% python3 -q
>>> import numpy as np
>>> np.set_printoptions(suppress=True, linewidth=100)
>>> rd = lambda a: np.round(a, 2) + 0
>>> feats = np.loadtxt("layer16.csv", delimiter=",")
>>> print(feats)
[[-1. -1. -1. -1. -1. -1.]
 [-1. -2. -2. -2. -2. -2.]
 [-1. -2. -3. -3. -3. -3.]
 [-1. -2. -3. -4. -4. -4.]
 [-1. -2. -3. -4. -5. -5.]
 [-1. -2. -3. -4. -5. -6.]]
>>> W = np.array([[0, 0, -3, 3, 4],
...     [-5, -5, -2, -3, 0],
...     [-4, 4, -2, 2, 1],
...     [1, -2, -1, 5, 0],
...     [2, -2, 3, 2, 3],
...     [1, -5, -2, -4, 4]])
>>> b = np.array([3, -3, 9, 3, 3])
>>> hid = np.maximum(feats @ W + b, 0)
>>> print((hid > 0).astype(int))
[[1 1 1 0 0]
 [1 1 1 0 0]
 [1 1 1 0 0]
 [1 1 1 0 0]
 [1 1 1 0 0]
 [1 1 1 0 0]]
>>> print(np.linalg.matrix_rank(hid))
3
>>> print(hid)
[[ 8.  7. 16.  0.  0.]
 [13. 17. 20.  0.  0.]
 [13. 22. 22.  0.  0.]
 [ 9. 31. 22.  0.  0.]
 [ 6. 38. 21.  0.  0.]
 [ 5. 43. 23.  0.  0.]]
>>> W2 = np.array([[-1, -3], [1, 0], [2, 1], [3, 3], [1, 0]])
>>> print((hid @ W2).round(6).argmax(axis=1))
[0 0 0 0 0 0]
>>> evals, V = np.linalg.eigh(feats)
>>> x0 = np.array([1, 3, 2, 2, 0, 3])
>>> print(x0 @ feats @ x0)
-313.0
>>> print(rd(V * np.abs(evals) @ V.T))
[[1. 1. 1. 1. 1. 1.]
 [1. 2. 2. 2. 2. 2.]
 [1. 2. 3. 3. 3. 3.]
 [1. 2. 3. 4. 4. 4.]
 [1. 2. 3. 4. 5. 5.]
 [1. 2. 3. 4. 5. 6.]]
>>> print(np.abs(feats).sum(axis=1).max(), rd(np.abs(evals).max()))
21.0 17.21
>>> print(np.all(np.linalg.eigvalsh(feats) > 0))
False
>>> print(rd(np.linalg.eigvalsh(feats).min()))
-17.21
>>> K = np.array([[-2, 1, 2, 5, 1, -2, 0, 1, -2],
...     [1, -4, -5, 4, 3, -5, -5, 3, 5],
...     [-4, 2, 1, -1, -2, 3, 5, -4, 1],
...     [-1, 4, -1, -5, 4, -2, -1, 1, -1],
...     [3, 0, 2, 4, -2, 1, 1, -3, -2],
...     [-5, 13, 17, -7, -8, 13, 15, -8, -17]])
>>> print([round(float(x), 2) for x in np.linalg.svd(K, compute_uv=False)[:3]])
[39.14, 9.97, 7.42]
>>> print(np.argsort(-np.linalg.norm(K, axis=0).round(6), kind="stable")[:3])
[2 8 6]
>>> left, s, vt = np.linalg.svd(K)
>>> print(np.argmax(s[:-1] / (s[1:] + 1e-6)) + 1)
5
>>> Y = left[:, :5] @ np.diag(s[:5]) @ vt[:5]
>>> print(rd(np.linalg.norm(K - Y) / np.linalg.norm(K)))
0.0
>>> print(rd(np.abs(K - Y).max()))
0.0
>>> print(rd(Y))
[[ -2.   1.   2.   5.   1.  -2.   0.   1.  -2.]
 [  1.  -4.  -5.   4.   3.  -5.  -5.   3.   5.]
 [ -4.   2.   1.  -1.  -2.   3.   5.  -4.   1.]
 [ -1.   4.  -1.  -5.   4.  -2.  -1.   1.  -1.]
 [  3.   0.   2.   4.  -2.   1.   1.  -3.  -2.]
 [ -5.  13.  17.  -7.  -8.  13.  15.  -8. -17.]]
>>> print(np.linalg.matrix_rank(Y))
5
>>> print(np.linalg.matrix_rank(K, rtol=0.05))
5
>>> data = np.load("dump.npy")
>>> print(data)
[[ 1  0  0  0  0  0  0  0  0]
 [ 2  1  0  0  0  0  0  0  0]
 [-5  1  1  0  0  0  0  0  0]
 [ 2  1  0  1  0  0  0  0  0]
 [ 1  2  4  3  1  0  0  0  0]
 [-3 -5 -1  5  4  1  0  0  0]
 [ 1 -2  1  3 -3 -3  1  0  0]
 [ 2  0  5  1  2 -3  3  1  0]
 [-1 -1 -1 -4  3 -3  0 -2  1]]
>>> left, s, vt = np.linalg.svd(data)
>>> print(np.argmax(s[:-1] / (s[1:] + 1e-6)) + 1)
7
>>> Y = left[:, :7] @ np.diag(s[:7]) @ vt[:7]
>>> print(rd(np.linalg.norm(data - Y) / np.linalg.norm(data)))
0.0
>>> print(np.linalg.matrix_rank(Y))
7
>>> rng = np.random.default_rng(28756)
>>> Y = K + rng.integers(-2, 3, (6, 5)) @ rng.integers(-2, 3, (5, 9))
>>> print(Y)
[[ -2   4   9   3  -2  -5   1  -1  -4]
 [  6 -10  -8   2   0   1 -10   3  10]
 [  7 -10   4  -3  -8   9   3   0   7]
 [ -2   5  -2  -7   5  -9  -2  -3  -7]
 [  6  -5   2   6  -3   9  -2   0   7]
 [-10  19  24  -5  -6   7  17 -10 -19]]
>>> print(np.linalg.matrix_rank(Y - K, tol=1e-8))
5
>>> print(np.abs(Y - K).sum(axis=1))
[23 35 52 24 34 34]
>>> print(rd(np.linalg.svd(Y - K, compute_uv=False)))
[29.32 11.79 10.29  4.92  3.61  0.  ]
>>> print(rd(np.linalg.norm(data, axis=0)))
[7.07 6.08 6.71 7.81 6.24 5.29 3.16 2.24 1.  ]
>>> print(rd(np.linalg.norm(data, 2)))
9.2
>>> print(np.linalg.norm(data, axis=1).argmax())
5
>>> print(rd(np.linalg.norm(data[4], 1)), rd(np.linalg.norm(data[4], np.inf)))
11.0 4.0
>>> print(rd(np.linalg.norm(data, "nuc")))
38.81
>>> print(rd(np.linalg.norm(data, axis=1)))
[1.   2.24 5.2  2.45 5.57 8.77 5.83 7.28 6.48]
>>> A = np.load("x.npy")
>>> print(A)
[[3. 1. 1. 1. 1. 1. 1. 1.]
 [1. 3. 1. 1. 1. 1. 1. 1.]
 [1. 1. 3. 1. 1. 1. 1. 1.]
 [1. 1. 1. 3. 1. 1. 1. 1.]
 [1. 1. 1. 1. 3. 1. 1. 1.]
 [1. 1. 1. 1. 1. 3. 1. 1.]
 [1. 1. 1. 1. 1. 1. 3. 1.]
 [1. 1. 1. 1. 1. 1. 1. 3.]]
>>> x0 = np.array([-2, 0, -1, 2, -2, -2, 1, -1])
>>> y = A @ x0
>>> b, lr = np.zeros(8), 1 / np.linalg.norm(A, 2) ** 2
>>> for i in range(50):
...     b -= lr * A.T @ (A @ b - y)
...     if i % 10 == 0: print(i, round(np.linalg.norm(A @ b - y), 2))
... 
0 7.65
10 5.09
20 3.38
30 2.25
40 1.49
>>> print(rd(b))
[-1.82 -0.08 -0.95  1.66 -1.82 -1.82  0.79 -0.95]
>>> x0 = np.ones(8)
>>> for _ in range(6):
...     x0 = A @ x0
...     x0 /= np.linalg.norm(x0)
...     print(round(x0 @ A @ x0, 2))
... 
10.0
10.0
10.0
10.0
10.0
10.0
>>> print(rd(x0))
[0.35 0.35 0.35 0.35 0.35 0.35 0.35 0.35]
>>> print(rd(np.linalg.eigvalsh(A)[-1]))
10.0
>>> F = np.loadtxt("sample8.csv", delimiter=",")
>>> print(F)
[[0. 0. 1. 1. 1. 1. 0. 0.]
 [0. 0. 0. 0. 0. 0. 1. 1.]
 [1. 0. 0. 1. 1. 1. 0. 0.]
 [1. 0. 1. 0. 1. 1. 0. 0.]
 [1. 0. 1. 1. 0. 1. 0. 0.]
 [1. 0. 1. 1. 1. 0. 0. 0.]
 [0. 1. 0. 0. 0. 0. 0. 1.]
 [0. 1. 0. 0. 0. 0. 1. 0.]]
>>> print(np.all(np.linalg.eigvalsh(F) > 0))
False
>>> J = np.load("mat.npy")
>>> print(J)
[[0 0 0 0 0 0 0]
 [0 3 0 0 0 0 0]
 [0 0 0 0 0 0 0]
 [0 0 0 0 0 0 0]
 [0 0 0 0 0 0 0]
 [0 0 0 0 0 0 0]
 [0 0 0 0 0 0 1]]
>>> print([int(np.linalg.matrix_rank(np.linalg.matrix_power(J, p))) for p in range(1, 8)])
[2, 2, 2, 2, 2, 2, 2]
>>> print(np.linalg.matrix_rank(J - J[0, 0] * np.eye(7)))
2
>>> print(J @ J)
[[0 0 0 0 0 0 0]
 [0 9 0 0 0 0 0]
 [0 0 0 0 0 0 0]
 [0 0 0 0 0 0 0]
 [0 0 0 0 0 0 0]
 [0 0 0 0 0 0 0]
 [0 0 0 0 0 0 1]]
>>> print(np.prod(np.diag(J)), rd(np.linalg.det(J)))
0 0.0
>>> m1 = np.loadtxt("test10.csv", delimiter=",")
>>> print(m1)
[[ 6.5  -8.69 -8.48 -4.42 -1.76]
 [ 5.71 -8.83 -7.93 -4.64 -2.25]
 [ 6.2  -9.26 -7.7  -5.11 -1.86]
 [ 5.47 -9.23 -7.72 -5.19 -2.  ]
 [ 6.24 -9.24 -8.38 -5.25 -2.67]
 [ 6.14 -9.08 -8.02 -4.74 -1.99]
 [ 5.98 -8.61 -7.74 -4.78 -2.17]
 [ 6.14 -9.35 -7.64 -5.06 -2.27]
 [ 5.37 -8.73 -8.06 -5.11 -1.79]
 [ 5.91 -9.12 -8.07 -4.86 -2.09]
 [ 6.35 -9.02 -8.49 -5.55 -2.32]
 [-4.83  2.31 -6.6  -0.55  9.26]
 [-4.75  3.53 -7.36 -1.2   9.18]
 [-4.94  3.3  -6.83 -1.09  8.96]
 [-4.9   2.53 -7.15 -1.22  9.02]
 [-5.02  2.9  -7.2  -0.94  9.11]
 [-4.73  3.42 -7.18 -1.63  9.  ]
 [-5.01  2.78 -7.24 -0.62  9.6 ]
 [-4.97  3.02 -7.65 -1.17  9.43]
 [-4.9   3.04 -7.29 -0.21  9.03]
 [-5.04  2.58 -7.25 -1.32  9.09]
 [-5.05  3.13 -7.16 -0.73 10.01]]
>>> O, V = np.linalg.qr(m1[:, :3])[0], np.linalg.qr(m1[:, 3:])[0]
>>> s = np.linalg.svd(O.T @ V, compute_uv=False)
>>> print(rd(np.degrees(np.arccos(s.clip(0, 1)))))
[2.62 5.7 ]
>>> print(np.linalg.matrix_rank(m1, rtol=0.1))
2
>>> print(np.argsort(-np.linalg.norm(m1, axis=0).round(6), kind="stable")[:3])
[2 1 4]
>>> arr = np.loadtxt("block11.csv", delimiter=",")
>>> print(arr)
[[ 1. -2.  4. -8.]
 [ 1. -1.  1. -1.]
 [ 1.  0.  0.  0.]
 [ 1.  1.  1.  1.]
 [ 1.  2.  4.  8.]
 [ 1.  3.  9. 27.]]
>>> P = arr @ np.linalg.solve(arr.T @ arr, arr.T)
>>> print(rd(np.diag(P)))
[0.96 0.58 0.46 0.46 0.58 0.96]
>>> print(rd(P @ arr[:, 0]))
[1. 1. 1. 1. 1. 1.]
>>> print(rd(np.linalg.eigvalsh(P)))
[0. 0. 1. 1. 1. 1.]
>>> print(np.linalg.matrix_rank(np.eye(6) - P))
2
>>> Y = arr + rng.integers(-2, 3, (6, 1)) @ rng.integers(-2, 3, (1, 4))
>>> print(Y)
[[ 1. -4.  6. -8.]
 [ 1. -2.  2. -1.]
 [ 1. -2.  2.  0.]
 [ 1.  3. -1.  1.]
 [ 1.  4.  2.  8.]
 [ 1.  4.  8. 27.]]
>>> print(rd(np.linalg.svd(Y - arr, compute_uv=False)))
[6. 0. 0. 0.]
>>> print(np.abs(Y - arr).sum(axis=1))
[4. 2. 4. 4. 4. 2.]
>>> print(Y - arr)
[[ 0. -2.  2.  0.]
 [ 0. -1.  1.  0.]
 [ 0. -2.  2.  0.]
 [ 0.  2. -2.  0.]
 [ 0.  2. -2.  0.]
 [ 0.  1. -1.  0.]]
>>> x0 = np.array([-3, -1, 1, 1])
>>> y = Y @ x0
>>> print(y)
[-1.  0.  1. -6.  3. 28.]
>>> print(rd(np.linalg.solve(Y.T @ Y, Y.T @ y)))
[-3. -1.  1.  1.]
>>> print(rd(np.linalg.lstsq(Y, y)[0]))
[-3. -1.  1.  1.]
>>> y = y + 0.1 * rng.normal(size=6)
>>> print(rd(y))
[-1.08  0.    0.93 -6.01  2.97 28.15]
>>> b, *_ = np.linalg.lstsq(Y, y)
>>> print(rd(Y.T @ (y - Y @ b)))
[0. 0. 0. 0.]
>>> print([round(float(np.linalg.norm(np.linalg.solve(Y.T @ Y + lam * np.eye(4), Y.T @ y))), 2) for lam in (0, 1, 10, 100)])
[3.5, 2.71, 1.57, 0.91]
>>> print(b.round())
[-3. -1.  1.  1.]
